% ipython --no-banner

In [1]: import numpy as np

In [2]: import numpy.linalg as la

In [3]: np.set_printoptions(precision=1, suppress=True, linewidth=100, sign=" ")

In [4]: rnd = lambda a: np.round(a, 1) + 0

In [5]: C = np.array([[4, 5, 5, 2, 4, 4, 1, 1, 3, 4],
   ...:     [2, 4, 1, 1, 0, 3, 3, 0, 4, 5],
   ...:     [5, 2, 5, 1, 3, 4, 4, 0, 1, 1],
   ...:     [2, 5, 0, 3, 0, 5, 2, 0, 4, 3],
   ...:     [1, 2, 3, 0, 3, 2, 0, 4, 1, 1],
   ...:     [1, 1, 2, 2, 1, 5, 4, 2, 1, 4],
   ...:     [3, 0, 3, 2, 1, 5, 0, 4, 5, 3],
   ...:     [0, 4, 4, 3, 0, 4, 4, 1, 0, 3],
   ...:     [2, 5, 2, 2, 5, 5, 2, 5, 5, 0],
   ...:     [0, 3, 3, 5, 4, 1, 2, 5, 4, 4]])

In [6]: rng = np.random.default_rng(17)

In [7]: X = (rng.random((38, 10)) < 0.25) @ C

In [8]: X
Out[8]: 
array([[  3,   9,   7,   6,   7,   6,   5,   9,   9,  10],
       [  8,  11,  12,  10,  13,  15,  12,  12,  11,   9],
       [  4,   9,   9,   5,   4,   8,   5,   2,   3,   7],
       [  2,   5,   0,   3,   0,   5,   2,   0,   4,   3],
       [  9,   4,  11,   3,   7,  11,   4,   8,   7,   5],
       [  5,  12,  12,  12,  10,  15,   8,  15,  14,  10],
       [  6,  13,  10,   9,  13,  10,   5,  11,  12,   8],
       [  3,   3,   6,   7,   5,   6,   2,   9,   9,   7],
       [  9,   3,  10,   5,   5,  14,   8,   6,   7,   8],
       [  1,   1,   2,   2,   1,   5,   4,   2,   1,   4],
       [  2,   8,   5,   4,   0,   7,   7,   1,   4,   8],
       [  3,   6,   4,   1,   3,   5,   3,   4,   5,   6],
       [  3,   4,   7,   5,   1,   9,   4,   5,   5,   6],
       [  7,   6,   6,   2,   3,   7,   7,   0,   5,   6],
       [  2,   4,   1,   1,   0,   3,   3,   0,   4,   5],
       [ 12,   7,  13,   5,   8,  13,   5,   5,   9,   8],
       [  6,   8,  10,   4,   8,  11,   5,   7,   5,   9],
       [  9,  13,  10,   9,  10,  22,   8,  15,  16,  11],
       [  3,   0,   3,   2,   1,   5,   0,   4,   5,   3],
       [  2,   5,   2,   2,   5,   5,   2,   5,   5,   0],
       [  7,  10,   8,   9,   7,  10,   8,   5,   9,   8],
       [  5,  11,   6,   3,   8,  10,   5,   9,  10,   6],
       [  7,  22,  12,  16,  10,  23,  17,  13,  18,  19],
       [  2,   8,   3,   8,   4,   6,   4,   5,   8,   7],
       [  6,   9,   6,   3,   4,   7,   4,   1,   7,   9],
       [  5,   4,   4,   3,   1,   8,   3,   4,   9,   8],
       [  0,   3,   3,   5,   4,   1,   2,   5,   4,   4],
       [  7,  13,   8,   9,   1,  17,   9,   5,  13,  14],
       [  5,   2,   5,   1,   3,   4,   4,   0,   1,   1],
       [  5,   5,   8,   6,   7,   5,   6,   5,   5,   5],
       [  0,   0,   0,   0,   0,   0,   0,   0,   0,   0],
       [  2,   4,   1,   1,   0,   3,   3,   0,   4,   5],
       [  9,  12,   7,   6,   8,  14,   8,   5,  10,   4],
       [  3,  10,   8,   7,  12,   8,   4,  14,  10,   5],
       [  5,   6,   7,   4,   5,   9,   5,   3,   4,   8],
       [  0,   0,   0,   0,   0,   0,   0,   0,   0,   0],
       [  2,   9,   6,   5,   5,   9,   6,   6,   5,   3],
       [  5,  14,  15,  10,  11,  11,   7,  11,   8,  12]])

In [9]: # rows 14 and 31 are equal

In [10]: hat = X @ la.solve(X.T @ X, X.T)

In [11]: rnd(hat @ X[:, 6])
Out[11]: 
array([  5.,  12.,   5.,   2.,   4.,   8.,   5.,   2.,   8.,   4.,   7.,   3.,   4.,   7.,   3.,
         5.,   5.,   8.,   0.,   2.,   8.,   5.,  17.,   4.,   4.,   3.,   2.,   9.,   4.,   6.,
         0.,   3.,   8.,   4.,   5.,   0.,   6.,   7.])

In [12]: np.allclose(hat @ hat, hat)
Out[12]: True
